% python3 -q
>>> import numpy as np
>>> from numpy import linalg as LA
>>> np.set_printoptions(precision=1, suppress=True, linewidth=160)
>>> rnd = lambda a: np.round(a, 1) + 0
>>> Y = np.array([[1, 1], [1, -1]])
>>> rng = np.random.default_rng(551)
>>> m1 = np.kron(Y, np.kron(Y, Y))[rng.permutation(8)][:2]
>>> m1
array([[ 1, -1, -1,  1, -1,  1,  1, -1],
       [ 1,  1, -1, -1, -1, -1,  1,  1]])
>>> gram = m1.T @ m1
>>> rnd(LA.svd(m1, compute_uv=False) ** 2)
array([8., 8.])
>>> LA.matrix_rank(gram)
np.int64(2)
>>> rnd(LA.norm(m1, 1)), rnd(LA.norm(m1, np.inf))
(np.float64(2.0), np.float64(8.0))
>>> m1[1] @ m1[0]
np.int64(0)
>>> rnd(LA.norm(m1, 2))
np.float64(2.8)
>>> LA.norm(m1, axis=1).argmax()
np.int64(0)
>>> rnd(LA.norm(m1[1] - m1[0]))
np.float64(4.0)
>>> K = np.load("out2.npy")
>>> K
array([[ 1.3,  6.5, -6.2],
       [ 3. ,  4. , -6.7],
       [-2. , -3.4,  6.6],
       [-2.7, -2.4,  6.5],
       [ 1.8,  4.2, -4.9],
       [-1.8, -3. ,  3.8],
       [ 1.2,  2.7, -1.7],
       [-1.8, -3.2,  1.9],
       [-3.8, -6.8,  7.7],
       [-1.6, -7.9,  7.5],
       [ 0.3, -2.8,  3.6],
       [ 0.7, -2.6,  0.9],
       [-1.6, -2.4,  5. ],
       [ 2.5,  2. , -3.2],
       [ 0.8,  0.1, -0.7]])
>>> d = LA.norm(K[:, None] - K[None], axis=-1)
>>> (d + 1e9 * np.eye(15)).round(6).argmin(axis=1)
array([ 4,  4,  3,  2,  1, 12, 13,  5,  9,  8,  5, 10,  5,  6,  6])
>>> d.shape
(15, 15)
>>> F = np.array([[8, 0, 8, 0], [8, -24, 8, -24], [-2, 0, -1, 0], [-2, 6, -1, 3]])
>>> np.einsum("ii->", F)
np.int64(-14)
>>> rnd(np.poly(F))
array([   1.,   14.,  -67., -336.,  576.])
>>> rnd(LA.det(F[::-1]))
np.float64(576.0)
>>> rnd(LA.det(2 * F)), rnd(LA.det(F))
(np.float64(9216.0), np.float64(576.0))
>>> U, s, VT = LA.svd(m1, full_matrices=False)
>>> np.cumsum(s ** 2) / np.sum(s ** 2)
array([0.5, 1. ])
>>> U.shape, s.shape, VT.shape
((2, 2), (2,), (2, 8))
>>> (s > 1e-8).sum()
np.int64(2)
>>> rnd(s)
array([2.8, 2.8])
>>> np.allclose(U * s @ VT, m1)
True
>>> s / s[0]
array([1., 1.])
>>> U.T @ U
array([[1., 0.],
       [0., 1.]])
>>> rnd(U.T @ m1 @ VT.T)
array([[2.8, 0. ],
       [0. , 2.8]])
>>> z = rng.permutation(4)
>>> z
array([3, 0, 1, 2])
>>> Y = F[z][:, z]
>>> np.diag(Y)
array([  3,   8, -24,  -1])
>>> np.allclose(Y, F)
False
>>> np.trace(Y)
np.int64(-14)
>>> x = np.array([-8, 9, -6, 2])
>>> h = np.maximum(F @ x, 0)
>>> F.T @ h
array([-208,  492, -104,  246])
>>> np.maximum(F @ x, 0) - np.maximum(-F @ x, 0)
array([-112, -376,   22,   82])
>>> np.flatnonzero(h > 1e-9)
array([2, 3])
>>> np.tanh(F @ x)
array([-1., -1.,  1.,  1.])
>>> np.maximum(F @ (3 * x), 0)
array([  0,   0,  66, 246])
>>> mat = np.loadtxt("w.csv", delimiter=",")
>>> mat
array([[0., 1., 1., 0.],
       [1., 0., 0., 0.],
       [1., 0., 0., 0.],
       [0., 0., 0., 0.]])
>>> x = np.array([0, -1, -1, 1, 0, 1, -2, 0])
>>> h = np.maximum(m1 @ x, 0)
>>> rnd(np.tanh(m1 @ x))
array([ 1., -1.])
>>> np.maximum(m1 @ (3 * x), 0)
array([6, 0])
>>> np.flatnonzero(h > 1e-9)
array([0])
>>> h
array([2, 0])
>>> m1 * (h > 1e-9)[:, None]
array([[ 1, -1, -1,  1, -1,  1,  1, -1],
       [ 0,  0,  0,  0,  0,  0,  0,  0]])
>>> rnd(np.trace(LA.pinv(mat) @ mat))
np.float64(2.0)
>>> rnd(mat @ LA.pinv(mat) @ mat)
array([[0., 1., 1., 0.],
       [1., 0., 0., 0.],
       [1., 0., 0., 0.],
       [0., 0., 0., 0.]])
>>> data = np.array([[3, 2, -2], [1, 0, 0], [0, 0, 0], [2, 1, -1]])
>>> data
array([[ 3,  2, -2],
       [ 1,  0,  0],
       [ 0,  0,  0],
       [ 2,  1, -1]])
>>> x = np.array([0, 0, 0])
>>> h = np.maximum(data @ x, 0)
>>> np.maximum(data @ x, 0) - np.maximum(-data @ x, 0)
array([0, 0, 0, 0])
>>> rnd(LA.norm(data, 2) / LA.norm(data))
np.float64(1.0)
>>> LA.matrix_rank(data, rtol=0.1)
np.int64(2)
>>> rank = LA.matrix_rank(data)
>>> rank
np.int64(2)
>>> ns = LA.svd(data)[2][rank:].T
>>> np.allclose(data @ ns, 0)
True
>>> ns.shape
(3, 1)
>>> LA.matrix_rank(data.T @ data), LA.matrix_rank(data @ data.T)
(np.int64(2), np.int64(2))
>>> rnd(ns @ ns.T)
array([[0. , 0. , 0. ],
       [0. , 0.5, 0.5],
       [0. , 0.5, 0.5]])
>>> rnd(data @ ns)
array([[0.],
       [0.],
       [0.],
       [0.]])
>>> f = np.array([-2, 2, 0])
>>> np.correlate(data[3], data[0], "full")
array([-4,  2, 10,  1, -3])
>>> np.convolve(data[3], f)
array([-4,  2,  4, -2,  0])
>>> np.polyval(f, data[3])
array([-4,  0, -4])
>>> E = np.load("m.npy")
>>> rnd(E)
array([[0.7, 0.4, 0.1],
       [0.4, 0.3, 0.1],
       [0.1, 0.1, 0. ]])
>>> U, s, VT = LA.svd(E)
>>> np.argmax(s[:-1] / (s[1:] + 1e-6)) + 1
np.int64(1)
>>> rnd(s)
array([1., 0., 0.])
>>> Y = U[:, :1] @ np.diag(s[:1]) @ VT[:1]
>>> LA.matrix_rank(E, rtol=0.05)
np.int64(1)
>>> LA.matrix_rank(Y)
np.int64(1)
>>> feats = np.load("case2.npy")
>>> feats
array([[-3. , -3. ,  3.2],
       [-3.1, -2.5,  3. ],
       [-3. , -2.5,  3.2],
       [-3. , -3.6,  2.8],
       [-3.1, -3.5,  3.2],
       [-3.5, -3.4,  3. ],
       [-2.5, -3.1,  2.5],
       [-2.9, -2.9,  2.8],
       [-3. , -2.6,  3.1],
       [-3. , -2.9,  3.3],
       [-1. ,  1.9,  1.4],
       [-1. ,  1.8,  1. ],
       [-0.6,  2.3,  1.2],
       [-0.8,  2.4,  0.8],
       [-1.1,  2.3,  0.8],
       [-1.5,  1.6,  1.2],
       [-1.4,  1.8,  1. ],
       [-1.2,  2. ,  1.5],
       [-1.2,  2.3,  0.8],
       [-1.3,  2. ,  0.8]])
>>> cent = feats[[5, 0]].astype(float)
>>> for _ in range(4):
...     z = LA.norm(feats[:, None] - cent, axis=-1).argmin(axis=1)
...     cent = np.array([feats[z == j].mean(axis=0) for j in range(2)])
... 
>>> z
array([0, 0, 0, 0, 0, 0, 0, 0, 0, 0, 1, 1, 1, 1, 1, 1, 1, 1, 1, 1])
>>> rnd(cent)
array([[-3. , -3. ,  3. ],
       [-1.1,  2. ,  1. ]])
>>> W0 = np.load("arr.npy")
>>> W0
array([[0, 0, 1],
       [1, 0, 0],
       [0, 1, 0]])
>>> rnd(np.trace(LA.pinv(E) @ E))
np.float64(1.0)
>>> rnd(E @ LA.pinv(E) @ E)
array([[0.7, 0.4, 0.1],
       [0.4, 0.3, 0.1],
       [0.1, 0.1, 0. ]])
>>> W0 @ np.ones(3)
array([1., 1., 1.])
>>> np.sort(np.abs(np.fft.fft(W0[0]))), rnd(np.sort(LA.svd(W0, compute_uv=False)))
(array([1., 1., 1.]), array([1., 1., 1.]))
>>> W0 @ W0.T
array([[1, 0, 0],
       [0, 1, 0],
       [0, 0, 1]])
>>> rnd(LA.svd(W0, compute_uv=False))
array([1., 1., 1.])
>>> W0.T @ W0
array([[1, 0, 0],
       [0, 1, 0],
       [0, 0, 1]])
>>> W0[:, 2] @ W0[:, 0]
np.int64(0)
>>> f = np.array([-7, -7])
>>> np.cross(W0[1, :3], W0[2, :3])
array([0, 0, 1])
>>> W0.sum(axis=1)
array([1, 1, 1])
>>> LA.matrix_power(W0, 2)
array([[0, 1, 0],
       [0, 0, 1],
       [1, 0, 0]])
>>> W0 @ np.ones(3)
array([1., 1., 1.])
>>> LA.matrix_power(W0, 100)
array([[0, 0, 1],
       [1, 0, 0],
       [0, 1, 0]])
>>> p = np.eye(3)[2]
>>> for _ in range(3):
...     p = p @ W0
...     print(p.round(1))
... 
[0. 1. 0.]
[1. 0. 0.]
[0. 0. 1.]
